% ipython --no-banner

In [1]: import numpy as np

In [2]: np.set_printoptions(precision=1, suppress=True, linewidth=140, floatmode="fixed")

In [3]: rd = lambda a: np.round(a, 1) + 0

In [4]: M = np.maximum(np.array([[8, 0],
   ...:     [4, 5],
   ...:     [9, 1],
   ...:     [9, 3],
   ...:     [2, 4],
   ...:     [4, 3],
   ...:     [0, 4],
   ...:     [3, 3],
   ...:     [2, 9],
   ...:     [8, 4],
   ...:     [0, 3],
   ...:     [0, 0],
   ...:     [9, 9]]) @ np.array([[0, -2, 7, 5], [-1, 8, -7, -1]]) + np.array([-3, 1, 0, 1]), 0)

In [5]: print(M)
[[ 0  0 56 41]
 [ 0 33  0 16]
 [ 0  0 56 45]
 [ 0  7 42 43]
 [ 0 29  0  7]
 [ 0 17  7 18]
 [ 0 33  0  0]
 [ 0 19  0 13]
 [ 0 69  0  2]
 [ 0 17 28 37]
 [ 0 25  0  0]
 [ 0  1  0  1]
 [ 0 55  0 37]]

In [6]: # looks like rank 3

In [7]: print([round(float(x), 1) for x in np.linalg.svd(M, compute_uv=False)[:3]])
[137.9, 103.5, 25.5]

In [8]: print(rd(np.linalg.norm(M, 2) / np.linalg.norm(M)))
0.8

In [9]: print(np.linalg.cond(M) > 100)
True

In [10]: r0, r1 = M[3], M[1]

In [11]: print(r0 @ r1)
919

In [12]: pr = (r0 @ r1) / (r0 @ r0) * r0

In [13]: print(np.linalg.matrix_rank(np.outer(r0, r1)))
1

In [14]: print(rd((r1 - pr) @ r0))
0.0

In [15]: print(rd(pr))
[ 0.0  1.8 10.5 10.8]

In [16]: print(rd(np.linalg.norm(r0 + r1) ** 2 + np.linalg.norm(r0 - r1) ** 2))
10014.0

In [17]: print(np.outer(r0, r1))
[[   0    0    0    0]
 [   0  231    0  112]
 [   0 1386    0  672]
 [   0 1419    0  688]]

In [18]: print(rd(r1 - pr))
[  0.0  31.2 -10.5   5.2]

In [19]: print(rd(M @ np.linalg.pinv(M) @ M))
[[ 0.0  0.0 56.0 41.0]
 [ 0.0 33.0  0.0 16.0]
 [ 0.0  0.0 56.0 45.0]
 [ 0.0  7.0 42.0 43.0]
 [ 0.0 29.0  0.0  7.0]
 [ 0.0 17.0  7.0 18.0]
 [ 0.0 33.0  0.0  0.0]
 [ 0.0 19.0  0.0 13.0]
 [ 0.0 69.0  0.0  2.0]
 [ 0.0 17.0 28.0 37.0]
 [ 0.0 25.0  0.0  0.0]
 [ 0.0  1.0  0.0  1.0]
 [ 0.0 55.0  0.0 37.0]]

In [20]: print(np.linalg.lstsq(M[:-1].T, M[-1])[2])
3

In [21]: print(np.allclose(M[:-1].T @ np.linalg.lstsq(M[:-1].T, M[-1])[0], M[-1]))
True

In [22]: print(np.unique(M.round(6), axis=0).shape)
(13, 4)

In [23]: U, s, vt = np.linalg.svd(M)

In [24]: vecs = vt[:(s > 1e-8).sum()]

In [25]: rng = np.random.default_rng(46)

In [26]: x = M[2] + 4 * M[9] + rng.integers(2) * np.eye(4)[0]

In [27]: print(x)
[  1.0  68.0 168.0 193.0]

In [28]: print(np.linalg.matrix_rank(np.vstack([M, x])))
4

In [29]: print(rd(np.linalg.norm(x - vecs.T @ vecs @ x)))
1.0

In [30]: lab = rng.integers(0, 3, 3)

In [31]: K = np.array([[1, -2, 3], [1, 1, -1], [-2, -1, 2]]) * (lab[:, None] == lab)

In [32]: print(K)
[[ 1  0  0]
 [ 0  1 -1]
 [ 0 -1  2]]

In [33]: # 2 groups of indices that never mix

In [34]: print(rd(np.sort(np.linalg.eigvals(K).real)))
[0.4 1.0 2.6]

In [35]: print((K != 0).astype(int))
[[1 0 0]
 [0 1 1]
 [0 1 1]]

In [36]: w, vecs = np.linalg.eigh(K)

In [37]: print(rd(np.linalg.eigvalsh(K @ K)))
[0.1 1.0 6.9]

In [38]: print(rd(vecs @ np.diag(w) @ vecs.T))
[[ 1.0  0.0  0.0]
 [ 0.0  1.0 -1.0]
 [ 0.0 -1.0  2.0]]

In [39]: print((w > 1e-8).sum(), (w < -1e-8).sum())
3 0

In [40]: print(np.abs(vecs[:, -1]).round(6).argmax())
2

In [41]: print(w.sum(), np.trace(K))
4.0 4

In [42]: print(rd(np.linalg.eigvalsh(K + -3 * np.eye(3))))
[-2.6 -2.0 -0.4]

In [43]: print(np.unique(w.round(6) + 0, return_counts=True)[1])
[1 1 1]

In [44]: print(rd(vecs.T @ vecs))
[[1.0 0.0 0.0]
 [0.0 1.0 0.0]
 [0.0 0.0 1.0]]

In [45]: print(rd(w))
[0.4 1.0 2.6]
